$ ipython --no-banner

In [1]: import numpy as np

In [2]: np.set_printoptions(precision=3, suppress=True, linewidth=120, floatmode="fixed")

In [3]: out = np.array([[0, 2, 1],
   ...:     [2, 1, 2],
   ...:     [2, 2, 1],
   ...:     [1, 1, 1],
   ...:     [0, 1, 1],
   ...:     [2, 1, 2],
   ...:     [2, 1, 2]])

In [4]: W2 = np.array([[2, -3, 1, 3, 1, 2, 3],
   ...:     [-3, 1, 0, 2, -2, -2, 2],
   ...:     [3, 2, 3, 2, -3, 2, 1]])

In [5]: rng = np.random.default_rng(2)

In [6]: M = out @ W2 + 0.3 * rng.normal(size=(7, 7))

In [7]: M
Out[7]: 
array([[-2.943,  3.843,  2.876,  5.268, -6.460, -1.657,  4.902],
       [ 7.232, -0.916,  7.834, 12.293, -6.093,  5.901,  9.762],
       [ 1.136, -2.030,  5.164, 11.818, -4.962,  1.732, 11.252],
       [ 2.056,  0.099,  4.123,  6.697, -3.765,  2.617,  5.508],
       [-0.519,  2.549,  3.252,  4.039, -4.676,  0.217,  3.063],
       [ 7.085, -1.051,  8.261, 11.661, -6.127,  6.073, 10.540],
       [ 6.771, -1.324,  7.831, 12.291, -6.071,  6.397,  9.438]])

In [8]: round(np.linalg.norm(M), 3)
Out[8]: np.float64(44.013)

In [9]: np.count_nonzero(M)
Out[9]: np.int64(49)

In [10]: np.unravel_index(np.abs(M).argmax(), M.shape)
Out[10]: (np.int64(1), np.int64(3))

In [11]: M.shape
Out[11]: (7, 7)

In [12]: M.mean(axis=0)
Out[12]: array([ 2.974,  0.167,  5.620,  9.152, -5.451,  3.040,  7.781])

In [13]: M.sum(axis=1)
Out[13]: array([ 5.829, 36.014, 24.111, 17.336,  7.924, 36.443, 35.334])

In [14]: F = np.loadtxt("m.csv", delimiter=",")

In [15]: F
Out[15]: 
array([[4.000, 4.000, 8.000, 5.000, 8.000, 1.000, 6.000, 2.000, 3.000],
       [3.000, 4.000, 4.000, 8.000, 5.000, 8.000, 1.000, 6.000, 2.000],
       [2.000, 3.000, 4.000, 4.000, 8.000, 5.000, 8.000, 1.000, 6.000],
       [6.000, 2.000, 3.000, 4.000, 4.000, 8.000, 5.000, 8.000, 1.000],
       [1.000, 6.000, 2.000, 3.000, 4.000, 4.000, 8.000, 5.000, 8.000],
       [8.000, 1.000, 6.000, 2.000, 3.000, 4.000, 4.000, 8.000, 5.000],
       [5.000, 8.000, 1.000, 6.000, 2.000, 3.000, 4.000, 4.000, 8.000],
       [8.000, 5.000, 8.000, 1.000, 6.000, 2.000, 3.000, 4.000, 4.000],
       [4.000, 8.000, 5.000, 8.000, 1.000, 6.000, 2.000, 3.000, 4.000]])

In [16]: idx = rng.permutation(9)

In [17]: out = F[:, idx] * rng.choice([-1, 1], 9)

In [18]: out
Out[18]: 
array([[-4.000,  4.000,  3.000,  6.000,  8.000, -2.000,  8.000,  1.000, -5.000],
       [-3.000,  4.000,  2.000,  1.000,  4.000, -6.000,  5.000,  8.000, -8.000],
       [-2.000,  3.000,  6.000,  8.000,  4.000, -1.000,  8.000,  5.000, -4.000],
       [-6.000,  2.000,  1.000,  5.000,  3.000, -8.000,  4.000,  8.000, -4.000],
       [-1.000,  6.000,  8.000,  8.000,  2.000, -5.000,  4.000,  4.000, -3.000],
       [-8.000,  1.000,  5.000,  4.000,  6.000, -8.000,  3.000,  4.000, -2.000],
       [-5.000,  8.000,  8.000,  4.000,  1.000, -4.000,  2.000,  3.000, -6.000],
       [-8.000,  5.000,  4.000,  3.000,  8.000, -4.000,  6.000,  2.000, -1.000],
       [-4.000,  8.000,  4.000,  2.000,  5.000, -3.000,  1.000,  6.000, -8.000]])

In [19]: Uu, _, VT = np.linalg.svd(F.T @ out)

In [20]: np.round(np.linalg.lstsq(F, out)[0], 3) + 0
Out[20]: 
array([[-1.000,  0.000,  0.000,  0.000,  0.000,  0.000,  0.000,  0.000,  0.000],
       [ 0.000,  1.000,  0.000,  0.000,  0.000,  0.000,  0.000,  0.000,  0.000],
       [ 0.000,  0.000,  0.000,  0.000,  1.000,  0.000,  0.000,  0.000,  0.000],
       [ 0.000,  0.000,  0.000,  0.000,  0.000,  0.000,  0.000,  0.000, -1.000],
       [ 0.000,  0.000,  0.000,  0.000,  0.000,  0.000,  1.000,  0.000,  0.000],
       [ 0.000,  0.000,  0.000,  0.000,  0.000,  0.000,  0.000,  1.000,  0.000],
       [ 0.000,  0.000,  0.000,  1.000,  0.000,  0.000,  0.000,  0.000,  0.000],
       [ 0.000,  0.000,  0.000,  0.000,  0.000, -1.000,  0.000,  0.000,  0.000],
       [ 0.000,  0.000,  1.000,  0.000,  0.000,  0.000,  0.000,  0.000,  0.000]])

In [21]: idx
Out[21]: array([0, 1, 8, 6, 2, 7, 4, 5, 3])

In [22]: np.linalg.matrix_power(out, 2)
Out[22]: 
array([[ -58.000,   96.000,  122.000,  115.000,    9.000, -112.000,   79.000,  111.000,  -77.000],
       [ -23.000,   46.000,   54.000,   43.000,    4.000,  -28.000,   64.000,   22.000,   -3.000],
       [-121.000,  118.000,  139.000,  146.000,   74.000, -136.000,  134.000,  138.000, -101.000],
       [ -21.000,   47.000,   29.000,   23.000,  -15.000,  -28.000,   30.000,   39.000,   -3.000],
       [ -80.000,   95.000,   92.000,  122.000,   67.000,  -99.000,  140.000,  141.000, -107.000],
       [  14.000,   51.000,   52.000,   49.000,  -39.000,  -15.000,   25.000,   54.000,  -12.000],
       [ -23.000,   29.000,   45.000,   59.000,   10.000,  -53.000,   88.000,   95.000,  -49.000],
       [ -27.000,  100.000,  109.000,   80.000,  -10.000,  -79.000,   48.000,  108.000,  -74.000],
       [ -30.000,   33.000,   55.000,   60.000,   23.000,  -65.000,   89.000,   71.000,  -25.000]])

In [23]: (out - out.T) / 2
Out[23]: 
array([[ 0.000,  3.500,  2.500,  6.000,  4.500,  3.000,  6.500,  4.500, -0.500],
       [-3.500,  0.000, -0.500, -0.500, -1.000, -3.500, -1.500,  1.500, -8.000],
       [-2.500,  0.500,  0.000,  3.500, -2.000, -3.000,  0.000,  0.500, -4.000],
       [-6.000,  0.500, -3.500,  0.000, -2.500, -6.000,  0.000,  2.500, -3.000],
       [-4.500,  1.000,  2.000,  2.500,  0.000, -5.500,  1.500, -2.000, -4.000],
       [-3.000,  3.500,  3.000,  6.000,  5.500,  0.000,  3.500,  4.000,  0.500],
       [-6.500,  1.500,  0.000,  0.000, -1.500, -3.500,  0.000, -1.500, -3.500],
       [-4.500, -1.500, -0.500, -2.500,  2.000, -4.000,  1.500,  0.000, -3.500],
       [ 0.500,  8.000,  4.000,  3.000,  4.000, -0.500,  3.500,  3.500,  0.000]])

In [24]: (out + out.T) / 2
Out[24]: 
array([[-4.000,  0.500,  0.500,  0.000,  3.500, -5.000,  1.500, -3.500, -4.500],
       [ 0.500,  4.000,  2.500,  1.500,  5.000, -2.500,  6.500,  6.500,  0.000],
       [ 0.500,  2.500,  6.000,  4.500,  6.000,  2.000,  8.000,  4.500,  0.000],
       [ 0.000,  1.500,  4.500,  5.000,  5.500, -2.000,  4.000,  5.500, -1.000],
       [ 3.500,  5.000,  6.000,  5.500,  2.000,  0.500,  2.500,  6.000,  1.000],
       [-5.000, -2.500,  2.000, -2.000,  0.500, -8.000, -0.500,  0.000, -2.500],
       [ 1.500,  6.500,  8.000,  4.000,  2.500, -0.500,  2.000,  4.500, -2.500],
       [-3.500,  6.500,  4.500,  5.500,  6.000,  0.000,  4.500,  2.000,  2.500],
       [-4.500,  0.000,  0.000, -1.000,  1.000, -2.500, -2.500,  2.500, -8.000]])

In [25]: np.round(np.abs(np.linalg.eigvals(out)).max(), 3)
Out[25]: np.float64(15.776)

In [26]: np.allclose(out @ out.T, out.T @ out)
Out[26]: False

In [27]: np.fft.fft(F[0])
Out[27]: 
array([41.000 +0.000j, -2.858 -8.080j, -2.787 +0.597j,  2.000 -1.732j,  1.145+11.274j,  1.145-11.274j,  2.000 +1.732j,
       -2.787 -0.597j, -2.858 +8.080j])

In [28]: (F @ F)[0]
Out[28]: array([148.000, 197.000, 154.000, 192.000, 198.000, 192.000, 221.000, 169.000, 210.000])

In [29]: np.allclose(F @ F.T, F.T @ F)
Out[29]: True

In [30]: np.linalg.matrix_power(F, 3)
Out[30]: 
array([[7674.000, 7899.000, 7335.000, 7853.000, 7203.000, 7851.000, 7440.000, 7884.000, 7782.000],
       [7782.000, 7674.000, 7899.000, 7335.000, 7853.000, 7203.000, 7851.000, 7440.000, 7884.000],
       [7884.000, 7782.000, 7674.000, 7899.000, 7335.000, 7853.000, 7203.000, 7851.000, 7440.000],
       [7440.000, 7884.000, 7782.000, 7674.000, 7899.000, 7335.000, 7853.000, 7203.000, 7851.000],
       [7851.000, 7440.000, 7884.000, 7782.000, 7674.000, 7899.000, 7335.000, 7853.000, 7203.000],
       [7203.000, 7851.000, 7440.000, 7884.000, 7782.000, 7674.000, 7899.000, 7335.000, 7853.000],
       [7853.000, 7203.000, 7851.000, 7440.000, 7884.000, 7782.000, 7674.000, 7899.000, 7335.000],
       [7335.000, 7853.000, 7203.000, 7851.000, 7440.000, 7884.000, 7782.000, 7674.000, 7899.000],
       [7899.000, 7335.000, 7853.000, 7203.000, 7851.000, 7440.000, 7884.000, 7782.000, 7674.000]])

In [31]: np.allclose(F @ F.T, F.T @ F)
Out[31]: True

In [32]: np.round(np.abs(np.linalg.eigvals(F)).max(), 3)
Out[32]: np.float64(41.0)

In [33]: (F - F.T) / 2
Out[33]: 
array([[ 0.000,  0.500,  3.000, -0.500,  3.500, -3.500,  0.500, -3.000, -0.500],
       [-0.500,  0.000,  0.500,  3.000, -0.500,  3.500, -3.500,  0.500, -3.000],
       [-3.000, -0.500,  0.000,  0.500,  3.000, -0.500,  3.500, -3.500,  0.500],
       [ 0.500, -3.000, -0.500,  0.000,  0.500,  3.000, -0.500,  3.500, -3.500],
       [-3.500,  0.500, -3.000, -0.500,  0.000,  0.500,  3.000, -0.500,  3.500],
       [ 3.500, -3.500,  0.500, -3.000, -0.500,  0.000,  0.500,  3.000, -0.500],
       [-0.500,  3.500, -3.500,  0.500, -3.000, -0.500,  0.000,  0.500,  3.000],
       [ 3.000, -0.500,  3.500, -3.500,  0.500, -3.000, -0.500,  0.000,  0.500],
       [ 0.500,  3.000, -0.500,  3.500, -3.500,  0.500, -3.000, -0.500,  0.000]])

In [34]: np.sort(np.abs(np.linalg.eigvals(F)))
Out[34]: array([ 2.646,  2.646,  2.850,  2.850,  8.570,  8.570, 11.332, 11.332, 41.000])

In [35]: np.allclose(F, F.T)
Out[35]: False

In [36]: W0 = np.load("sample4.npy")

In [37]: W0
Out[37]: 
array([[-3,  0,  0,  0,  0],
       [ 0,  0,  0,  0,  0],
       [ 0,  0,  3,  0,  0],
       [ 0,  0,  0,  0,  0],
       [ 0,  0,  0,  0,  3]])

In [38]: # rows 1 and 3 are equal

In [39]: W0 @ W0.T
Out[39]: 
array([[9, 0, 0, 0, 0],
       [0, 0, 0, 0, 0],
       [0, 0, 9, 0, 0],
       [0, 0, 0, 0, 0],
       [0, 0, 0, 0, 9]])

In [40]: np.linalg.svd(W0, compute_uv=False)
Out[40]: array([3.000, 3.000, 3.000, 0.000, 0.000])

In [41]: (np.linalg.matrix_power((W0 != 0) + (W0.T != 0) + np.eye(5), 5) > 0).astype(int)
Out[41]: 
array([[1, 0, 0, 0, 0],
       [0, 1, 0, 0, 0],
       [0, 0, 1, 0, 0],
       [0, 0, 0, 1, 0],
       [0, 0, 0, 0, 1]])

In [42]: Uu, sig, VT = np.linalg.svd(W0)

In [43]: sig
Out[43]: array([3.000, 3.000, 3.000, 0.000, 0.000])

In [44]: np.argmax(sig[:-1] / (sig[1:] + 1e-6)) + 1
Out[44]: np.int64(3)

In [45]: out = Uu[:, :3] @ np.diag(sig[:3]) @ VT[:3]

In [46]: np.abs(W0 - out).max()
Out[46]: np.float64(0.0)

In [47]: out
Out[47]: 
array([[-3.000,  0.000,  0.000,  0.000,  0.000],
       [ 0.000,  0.000,  0.000,  0.000,  0.000],
       [ 0.000,  0.000,  3.000,  0.000,  0.000],
       [ 0.000,  0.000,  0.000,  0.000,  0.000],
       [ 0.000,  0.000,  0.000,  0.000,  3.000]])

In [48]: np.linalg.matrix_rank(W0, rtol=0.05)
Out[48]: np.int64(3)

In [49]: np.round(np.linalg.det(2 * out), 3), round(float(np.linalg.det(out)), 3)
Out[49]: (np.float64(0.0), 0.0)

In [50]: np.kron(np.eye(2, dtype=int), out)
Out[50]: 
array([[-3.000,  0.000,  0.000,  0.000,  0.000, -0.000,  0.000,  0.000,  0.000,  0.000],
       [ 0.000,  0.000,  0.000,  0.000,  0.000,  0.000,  0.000,  0.000,  0.000,  0.000],
       [ 0.000,  0.000,  3.000,  0.000,  0.000,  0.000,  0.000,  0.000,  0.000,  0.000],
       [ 0.000,  0.000,  0.000,  0.000,  0.000,  0.000,  0.000,  0.000,  0.000,  0.000],
       [ 0.000,  0.000,  0.000,  0.000,  3.000,  0.000,  0.000,  0.000,  0.000,  0.000],
       [-0.000,  0.000,  0.000,  0.000,  0.000, -3.000,  0.000,  0.000,  0.000,  0.000],
       [ 0.000,  0.000,  0.000,  0.000,  0.000,  0.000,  0.000,  0.000,  0.000,  0.000],
       [ 0.000,  0.000,  0.000,  0.000,  0.000,  0.000,  0.000,  3.000,  0.000,  0.000],
       [ 0.000,  0.000,  0.000,  0.000,  0.000,  0.000,  0.000,  0.000,  0.000,  0.000],
       [ 0.000,  0.000,  0.000,  0.000,  0.000,  0.000,  0.000,  0.000,  0.000,  3.000]])

In [51]: E = np.loadtxt("run2.csv", delimiter=",")

In [52]: E
Out[52]: 
array([[  0.000,   3.000,   0.000,   5.000,   7.000,   6.000],
       [  3.000,   2.000,  -7.000,  -4.000,  -4.000,   6.000],
       [  6.000,   1.000,   3.000,   1.000,   7.000,   5.000],
       [ -3.000,   6.000,   8.000,  -4.000,  -9.000,   6.000],
       [  7.000,  -5.000,  -8.000,  -2.000,   9.000,   5.000],
       [ -5.000,   0.000,  -6.000,   5.000,  -4.000,   6.000],
       [ 12.000,  11.000, -28.000, -11.000,  -9.000,  30.000]])

In [53]: f = np.array([-1, 1, 0, 1, 1, 3, 0, 1, -2])

In [54]: out = F + np.outer(f, np.eye(9)[5])

In [55]: out
Out[55]: 
array([[4.000, 4.000, 8.000, 5.000, 8.000, 0.000, 6.000, 2.000, 3.000],
       [3.000, 4.000, 4.000, 8.000, 5.000, 9.000, 1.000, 6.000, 2.000],
       [2.000, 3.000, 4.000, 4.000, 8.000, 5.000, 8.000, 1.000, 6.000],
       [6.000, 2.000, 3.000, 4.000, 4.000, 9.000, 5.000, 8.000, 1.000],
       [1.000, 6.000, 2.000, 3.000, 4.000, 5.000, 8.000, 5.000, 8.000],
       [8.000, 1.000, 6.000, 2.000, 3.000, 7.000, 4.000, 8.000, 5.000],
       [5.000, 8.000, 1.000, 6.000, 2.000, 3.000, 4.000, 4.000, 8.000],
       [8.000, 5.000, 8.000, 1.000, 6.000, 3.000, 3.000, 4.000, 4.000],
       [4.000, 8.000, 5.000, 8.000, 1.000, 4.000, 2.000, 3.000, 4.000]])

In [56]: round(np.linalg.det(out) / np.linalg.det(F), 3), np.round(1 + np.linalg.solve(F, f)[5], 3)
Out[56]: (np.float64(1.018), np.float64(1.018))

In [57]: np.linalg.matrix_rank(np.linalg.inv(out) - np.linalg.inv(F), tol=1e-8)
Out[57]: np.int64(1)

In [58]: vec = np.array([2, -1, -1, -2, -2, -1, 0, -2, -2])

In [59]: rhs = out @ vec

In [60]: b, lr = np.zeros(9), 1 / np.linalg.norm(out, 2) ** 2

In [61]: for i in range(10):
    ...:     b -= lr * out.T @ (out @ b - rhs)
    ...:     if i % 2 == 0: print(i, round(np.linalg.norm(out @ b - rhs), 3))
    ...: 
0 21.483
2 19.342
4 17.514
6 15.95
8 14.612

In [62]: b
Out[62]: array([-0.331, -1.213, -0.669, -1.448, -1.076, -1.203, -1.102, -0.791, -1.140])

In [63]: np.unravel_index(np.abs(E).argmax(), E.shape)
Out[63]: (np.int64(6), np.int64(5))

In [64]: round(float(np.linalg.norm(E)), 3)
Out[64]: 56.116

In [65]: E - E[0]
Out[65]: 
array([[  0.000,   0.000,   0.000,   0.000,   0.000,   0.000],
       [  3.000,  -1.000,  -7.000,  -9.000, -11.000,   0.000],
       [  6.000,  -2.000,   3.000,  -4.000,   0.000,  -1.000],
       [ -3.000,   3.000,   8.000,  -9.000, -16.000,   0.000],
       [  7.000,  -8.000,  -8.000,  -7.000,   2.000,  -1.000],
       [ -5.000,  -3.000,  -6.000,   0.000, -11.000,   0.000],
       [ 12.000,   8.000, -28.000, -16.000, -16.000,  24.000]])

In [66]: np.linalg.matrix_rank(E)
Out[66]: np.int64(6)

In [67]: np.count_nonzero(E)
Out[67]: np.int64(39)

In [68]: E.sum(axis=1)
Out[68]: array([21.000, -4.000, 23.000,  4.000,  6.000, -4.000,  5.000])
